% python3 -q
>>> import numpy as np
>>> np.set_printoptions(precision=2, suppress=True, linewidth=200, sign=" ")
>>> def rd(a):
...     return np.round(a, 2) + 0
... 
>>> K = np.load("block14.npy")
>>> K
array([[  6,   2,   2],
       [  2,   3,   1],
       [ 12,  11,   5]])
>>> # rank 2
>>> U, sig, Vt = np.linalg.svd(K)
>>> rd(sig)
array([ 18.47,   2.64,   0.  ])
>>> np.argmax(sig[:-1] / (sig[1:] + 1e-6)) + 1
np.int64(2)
>>> other = U[:, :2] @ np.diag(sig[:2]) @ Vt[:2]
>>> print(rd(np.linalg.norm(K - other) / np.linalg.norm(K)))
0.0
>>> rd(other)
array([[  6.,   2.,   2.],
       [  2.,   3.,   1.],
       [ 12.,  11.,   5.]])
>>> np.linalg.matrix_rank(K, rtol=0.05)
np.int64(2)
>>> print(np.linalg.matrix_rank(other))
2
>>> rd(np.linalg.norm(K - other, 2)), rd(sig[2])
(np.float64(0.0), np.float64(0.0))
>>> rd(np.abs(K - other).max())
np.float64(0.0)
>>> rd(np.trace(np.linalg.pinv(K) @ K))
np.float64(2.0)
>>> np.unique(K.round(6), axis=0).shape
(3, 3)
>>> rd(K @ np.linalg.pinv(K) @ K)
array([[  6.,   2.,   2.],
       [  2.,   3.,   1.],
       [ 12.,  11.,   5.]])
>>> np.allclose(K[:-1].T @ np.linalg.lstsq(K[:-1].T, K[-1])[0], K[-1])
True
>>> np.linalg.lstsq(K[:-1].T, K[-1])[2]
np.int32(2)
>>> u = np.array([-3, -2, 2])
>>> np.correlate(K[1], K[0], "full")
array([  4,  10,  20,  20,   6])
>>> np.array([np.convolve(row, u, "same") for row in K])
array([[-18,   2,   0],
       [-13,  -5,   4],
       [-57, -13,  12]])
>>> np.cross(K[1, :3], K[0, :3])
array([  4,   2, -14])
